% python3 -q
>>> import numpy as np
>>> import numpy.linalg as la
>>> np.set_printoptions(suppress=True, linewidth=120)
>>> rd = lambda a: np.round(a, 1) + 0
>>> A = np.loadtxt("case10.csv", delimiter=",")
>>> print(A)
[[-8.3 -6.8 -1.9]
 [ 2.   1.  -0.5]
 [-0.7  4.3 -4.5]
 [ 2.7 -1.3  5.2]
 [-0.3 -7.7 -4.6]
 [-5.  -8.1 -3.4]
 [-2.8 -4.2 -4.5]
 [-3.4  3.1 -2.7]
 [-6.  -1.6  1.8]
 [-1.7  3.8 -0.7]
 [ 4.8  0.6 -2. ]
 [ 6.8  1.9 -1.8]
 [ 0.5  2.4  4.5]
 [ 4.2  4.8  3.9]
 [ 7.3  6.   4.2]
 [-3.1 -6.8 -1.5]
 [-1.6 -6.4  2.1]]
>>> Xs = A - A.mean(axis=0)
>>> U, sig, Vh = la.svd(Xs, full_matrices=False)
>>> np.searchsorted(np.cumsum(sig ** 2) / (sig ** 2).sum(), 0.9) + 1
np.int64(3)
>>> print(np.abs(Vh[0]).argmax())
1
>>> print(la.matrix_rank(Xs))
3
>>> rd((sig ** 2).sum() ** 2 / (sig ** 4).sum())
np.float64(1.9)
>>> rd(Xs.mean(axis=0))
array([0., 0., 0.])
>>> m1 = np.loadtxt("m.csv", delimiter=",")
>>> m1
array([[ 1., -1., -1.,  1., -1.,  1.,  1., -1.],
       [ 1.,  1.,  1.,  1., -1., -1., -1., -1.],
       [ 1., -1., -1.,  1.,  1., -1., -1.,  1.],
       [ 1., -1.,  1., -1.,  1., -1.,  1., -1.],
       [ 1., -1.,  1., -1., -1.,  1., -1.,  1.],
       [ 1.,  1., -1., -1., -1., -1.,  1.,  1.],
       [ 1.,  1.,  1.,  1.,  1.,  1.,  1.,  1.]])
>>> u = np.array([0, 0])
>>> np.polyval(u, m1[2])
array([0., 0., 0., 0., 0., 0., 0., 0.])
>>> def softmax(z):
...     e = np.exp(z - z.max(axis=-1, keepdims=True))
...     return e / e.sum(axis=-1, keepdims=True)
... 
>>> rd(softmax(10 * m1[3]))
array([0.2, 0. , 0.2, 0. , 0.2, 0. , 0.2, 0. ])
>>> S = m1 @ m1.T / np.sqrt(8)
>>> rd(softmax(S)[3] @ m1)
array([ 1. , -0.7,  0.7, -0.7,  0.7, -0.7,  0.7, -0.7])
>>> rd(softmax(S + np.triu(np.full(S.shape, -np.inf), 1)))
array([[1. , 0. , 0. , 0. , 0. , 0. , 0. ],
       [0.1, 0.9, 0. , 0. , 0. , 0. , 0. ],
       [0.1, 0.1, 0.9, 0. , 0. , 0. , 0. ],
       [0.1, 0.1, 0.1, 0.8, 0. , 0. , 0. ],
       [0. , 0. , 0. , 0. , 0.8, 0. , 0. ],
       [0. , 0. , 0. , 0. , 0. , 0.8, 0. ],
       [0. , 0. , 0. , 0. , 0. , 0. , 0.7]])
>>> rd(softmax(S))
array([[0.7, 0. , 0. , 0. , 0. , 0. , 0. ],
       [0. , 0.7, 0. , 0. , 0. , 0. , 0. ],
       [0. , 0. , 0.7, 0. , 0. , 0. , 0. ],
       [0. , 0. , 0. , 0.7, 0. , 0. , 0. ],
       [0. , 0. , 0. , 0. , 0.7, 0. , 0. ],
       [0. , 0. , 0. , 0. , 0. , 0.7, 0. ],
       [0. , 0. , 0. , 0. , 0. , 0. , 0.7]])
